In [1]: import numpy as np

In [2]: import numpy.linalg as la

In [3]: np.set_printoptions(precision=3, suppress=True, linewidth=100, floatmode="fixed")

In [4]: def tidy(a):
   ...:     return np.round(a, 3) + 0
   ...: 

In [5]: M = np.load("w.npy")

In [6]: M
Out[6]: 
array([[ 0.000,  1.000,  2.000, -1.000,  1.000,  2.000,  1.000,  1.000,  2.000,  1.000, -1.000,
         0.000, -2.000],
       [ 1.000,  0.000,  0.000,  0.000,  0.000,  0.000,  0.000,  0.000,  0.000,  0.000,  0.000,
         0.000,  0.000],
       [ 2.000,  0.000,  0.000,  0.000,  0.000,  0.000,  0.000,  0.000,  0.000,  0.000,  0.000,
         0.000,  0.000],
       [-1.000,  0.000,  0.000,  0.000,  0.000,  0.000,  0.000,  0.000,  0.000,  0.000,  0.000,
         0.000,  0.000],
       [ 1.000,  0.000,  0.000,  0.000,  0.000,  0.000,  0.000,  0.000,  0.000,  0.000,  0.000,
         0.000,  0.000],
       [ 2.000,  0.000,  0.000,  0.000,  0.000,  0.000,  0.000,  0.000,  0.000,  0.000,  0.000,
         0.000,  0.000],
       [ 1.000,  0.000,  0.000,  0.000,  0.000,  0.000,  0.000,  0.000,  0.000,  0.000,  0.000,
         0.000,  0.000],
       [ 1.000,  0.000,  0.000,  0.000,  0.000,  0.000,  0.000,  0.000,  0.000,  0.000,  0.000,
         0.000,  0.000],
       [ 2.000,  0.000,  0.000,  0.000,  0.000,  0.000,  0.000,  0.000,  0.000,  0.000,  0.000,
         0.000,  0.000],
       [ 1.000,  0.000,  0.000,  0.000,  0.000,  0.000,  0.000,  0.000,  0.000,  0.000,  0.000,
         0.000,  0.000],
       [-1.000,  0.000,  0.000,  0.000,  0.000,  0.000,  0.000,  0.000,  0.000,  0.000,  0.000,
         0.000,  0.000],
       [ 0.000,  0.000,  0.000,  0.000,  0.000,  0.000,  0.000,  0.000,  0.000,  0.000,  0.000,
         0.000,  0.000],
       [-2.000,  0.000,  0.000,  0.000,  0.000,  0.000,  0.000,  0.000,  0.000,  0.000,  0.000,
         0.000,  0.000]])

In [7]: # columns 1 and 4 are equal

In [8]: np.argsort(-la.norm(M, axis=0).round(6), kind="stable")[:3]
Out[8]: array([0, 2, 5])

In [9]: la.matrix_rank(M, rtol=0.1)
Out[9]: np.int64(2)

In [10]: tidy(la.norm(M, 2) / la.norm(M))
Out[10]: np.float64(0.707)

In [11]: np.all(la.eigvalsh(M) > 0)
Out[11]: np.False_

In [12]: tidy(la.eigvalsh(M).min())
Out[12]: np.float64(-4.796)

In [13]: data = np.load("out16.npy")

In [14]: print(data)
[[  0 -10  12 -11 -13 -10  14]
 [ 10   0  12  -2  -4 -14  -3]
 [-12 -12   0  -9   1  -2  -3]
 [ 11   2   9   0  -5 -12 -17]
 [ 13   4  -1   5   0   9 -17]
 [ 10  14   2  12  -9   0 -12]
 [-14   3   3  17  17  12   0]]

In [15]: # looks like rank 6

In [16]: vec = np.array([2, 4, 4, 5, -4, 2, -3])

In [17]: tidy(la.svd(data, compute_uv=False))
Out[17]: array([42.607, 42.607, 18.992, 18.992,  9.485,  9.485,  0.000])

In [18]: vec @ data @ vec
Out[18]: np.int64(0)

In [19]: tidy(la.det(data))
Out[19]: np.float64(0.0)

In [20]: tidy(la.eigvals(data).real)
Out[20]: array([0.000, 0.000, 0.000, 0.000, 0.000, 0.000, 0.000])

In [21]: Q = la.solve(np.eye(7) - data, np.eye(7) + data)

In [22]: print(tidy(Q @ Q.T))
[[1.000 0.000 0.000 0.000 0.000 0.000 0.000]
 [0.000 1.000 0.000 0.000 0.000 0.000 0.000]
 [0.000 0.000 1.000 0.000 0.000 0.000 0.000]
 [0.000 0.000 0.000 1.000 0.000 0.000 0.000]
 [0.000 0.000 0.000 0.000 1.000 0.000 0.000]
 [0.000 0.000 0.000 0.000 0.000 1.000 0.000]
 [0.000 0.000 0.000 0.000 0.000 0.000 1.000]]

In [23]: B = data / np.sqrt((data ** 2).mean(axis=1, keepdims=True))

In [24]: tidy(B[6])
Out[24]: array([-1.211,  0.259,  0.259,  1.470,  1.470,  1.038,  0.000])

In [25]: tidy(la.norm(B, axis=1))
Out[25]: array([2.646, 2.646, 2.646, 2.646, 2.646, 2.646, 2.646])
